% ipython --no-banner

In [1]: import numpy as np

In [2]: from numpy import linalg as LA

In [3]: np.set_printoptions(suppress=True, linewidth=200)

In [4]: rnd = lambda a: np.round(a, 2) + 0

In [5]: M = np.load("layer14.npy")

In [6]: print(M)
[[-1.02  1.88  3.02]
 [-0.9   1.94  2.94]
 [-1.02  1.89  3.03]
 [-0.87  1.85  3.14]
 [-0.93  1.9   3.15]
 [-0.95  2.04  2.96]
 [-0.82  1.99  2.93]
 [-0.95  1.93  3.05]
 [-0.84  1.94  2.99]
 [-0.84  1.98  2.94]
 [-0.85  1.89  2.88]
 [-1.11  2.08  3.13]
 [-1.08  0.89 -1.95]
 [-1.28  1.02 -2.  ]
 [-1.09  0.86 -2.17]
 [-0.96  0.98 -1.71]
 [-1.05  0.92 -1.76]
 [-1.06  1.1  -1.96]
 [-1.1   1.04 -1.84]
 [-0.96  1.01 -2.05]
 [-0.89  1.11 -2.06]
 [-1.24  1.03 -1.93]
 [-1.24  0.92 -2.12]
 [-0.95  1.   -1.99]]

In [7]: M2 = np.c_[M[:, :1] @ np.array([[-3]]), np.array([2, 1, 2, 3, 0, 1, 3, 0, 3, 2, 3, 1, 3, 1, 2, 1, 3, 2, 1, 0, 0, 2, 2, 2])]

In [8]: print(rnd(M2))
[[3.06 2.  ]
 [2.7  1.  ]
 [3.06 2.  ]
 [2.61 3.  ]
 [2.79 0.  ]
 [2.85 1.  ]
 [2.46 3.  ]
 [2.85 0.  ]
 [2.52 3.  ]
 [2.52 2.  ]
 [2.55 3.  ]
 [3.33 1.  ]
 [3.24 3.  ]
 [3.84 1.  ]
 [3.27 2.  ]
 [2.88 1.  ]
 [3.15 3.  ]
 [3.18 2.  ]
 [3.3  1.  ]
 [2.88 0.  ]
 [2.67 0.  ]
 [3.72 2.  ]
 [3.72 2.  ]
 [2.85 2.  ]]

In [9]: print(LA.matrix_rank(np.c_[M, M2]))
4

In [10]: print(LA.matrix_rank(M2))
2

In [11]: print(rnd(LA.lstsq(M, M2[:, 0])[0]))
[-3.  0.  0.]

In [12]: print(rnd(LA.norm(LA.qr(M)[0].T @ M2, axis=0) ** 2 / ((M2 ** 2).sum(axis=0) + 1e-12)))
[1.   0.72]

In [13]: data = np.loadtxt("arr.csv", delimiter=",")

In [14]: print(data)
[[ 2. -1.  0.  0.]
 [-1.  1. -1.  0.]
 [ 0. -1.  2. -1.]
 [ 0.  0. -1.  1.]]

In [15]: print(np.all(LA.eigvalsh(data) > 0))
False

In [16]: A = np.loadtxt("m.csv", delimiter=",")

In [17]: print(A)
[[2. 4. 2.]
 [2. 4. 2.]
 [3. 6. 3.]
 [1. 2. 1.]]

In [18]: print(rnd(LA.norm(A, 2) / LA.norm(A)))
1.0

In [19]: print(LA.cond(A) > 100)
True

In [20]: X = np.tril(np.array([[-3, 1], [2, 0]]), -1) + np.eye(2, dtype=int)

In [21]: print(X)
[[1 0]
 [2 1]]

In [22]: U, s, Vt = LA.svd(M, full_matrices=False)

In [23]: print(rnd(s))
[13.31  7.73  0.47]

In [24]: print((s > 1e-8).sum())
3

In [25]: print(rnd(U.T @ M @ Vt.T))
[[13.31  0.    0.  ]
 [ 0.    7.73  0.  ]
 [ 0.    0.    0.47]]

In [26]: print(rnd(Vt @ Vt.T))
[[1. 0. 0.]
 [0. 1. 0.]
 [0. 0. 1.]]

In [27]: print(rnd(np.cumsum(s ** 2) / np.sum(s ** 2)))
[0.75 1.   1.  ]

In [28]: print(rnd(s / s[0]))
[1.   0.58 0.04]

In [29]: print(np.allclose(U * s @ Vt, M))
True

In [30]: print(rnd(U.T @ U))
[[1. 0. 0.]
 [0. 1. 0.]
 [0. 0. 1.]]

In [31]: print(rnd(np.sqrt((s ** 2).sum())), rnd(LA.norm(M)))
15.39 15.39

In [32]: M2 = X / np.sqrt((X ** 2).mean(axis=1, keepdims=True))

In [33]: print(LA.matrix_rank(X - X.mean(axis=1, keepdims=True)))
1

In [34]: print(X - X.mean(axis=1, keepdims=True))
[[ 0.5 -0.5]
 [ 0.5 -0.5]]

In [35]: print(LA.matrix_rank(M2) == LA.matrix_rank(X))
True

In [36]: print(rnd(M2[1]))
[1.26 0.63]

In [37]: G = X.T @ X

In [38]: print(rnd(LA.svd(X, compute_uv=False) ** 2))
[5.83 0.17]

In [39]: print(np.allclose(G, G.T))
True

In [40]: print((X @ X.T).shape)
(2, 2)

In [41]: print(G)
[[5 2]
 [2 1]]

In [42]: m1 = np.array([[0.0, 1.0, 1.0], [1.0, 0.0, 1.0], [1.0, 1.0, 0.0]])

In [43]: rank = LA.matrix_rank(A)

In [44]: print(rank)
1

In [45]: null = LA.svd(A)[2][rank:].T

In [46]: print(rnd(null @ null.T))
[[ 0.83 -0.33 -0.17]
 [-0.33  0.33 -0.33]
 [-0.17 -0.33  0.83]]

In [47]: print([int(LA.matrix_rank(A[:, :j + 1])) for j in range(3)])
[1, 1, 1]

In [48]: print(null.shape)
(3, 2)

In [49]: print([int(LA.matrix_rank(A[:i])) for i in range(1, len(A) + 1)])
[1, 1, 1, 1]

In [50]: O, V = LA.qr(m1[:, :1])[0], LA.qr(m1[:, 1:])[0]

In [51]: s = LA.svd(O.T @ V, compute_uv=False)

In [52]: print(rnd(s))
[0.58]

In [53]: feats = np.load("mat.npy")

In [54]: print(rnd(feats))
[[-0.2   0.53 -0.74  0.36]
 [-0.94 -0.13  0.25  0.18]
 [-0.27  0.06 -0.32 -0.91]
 [ 0.   -0.84 -0.53  0.14]]

In [55]: print(rnd(feats @ feats.T))
[[1. 0. 0. 0.]
 [0. 1. 0. 0.]
 [0. 0. 1. 0.]
 [0. 0. 0. 1.]]

In [56]: print(rnd(feats[:, 3] @ feats[:, 1]))
0.0

In [57]: print(rnd(LA.norm(feats, axis=0)))
[1. 1. 1. 1.]

In [58]: rng = np.random.default_rng(112325)

In [59]: idx = rng.permutation(4)

In [60]: print(idx)
[0 1 2 3]

In [61]: M2 = feats[idx][:, idx]

In [62]: print(rnd(np.sort(np.abs(LA.eigvals(M2)))))
[1. 1. 1. 1.]

In [63]: print(rnd(np.trace(M2)))
-0.52

In [64]: x0 = np.array([0, -2, -2, -1])

In [65]: print(rnd(LA.det(feats)))
-1.0

In [66]: print(4 - LA.matrix_rank(feats - np.eye(4), tol=1e-8))
1

In [67]: print(rnd(feats.T @ (feats @ x0)))
[ 0. -2. -2. -1.]

In [68]: print(rnd(np.sort(np.abs(np.degrees(np.angle(LA.eigvals(feats)))))))
[  0.   104.99 104.99 180.  ]

In [69]: print(rnd(LA.norm(x0)), rnd(LA.norm(feats @ x0)))
3.0 3.0

In [70]: print(rnd(np.abs(LA.eigvals(feats))))
[1. 1. 1. 1.]
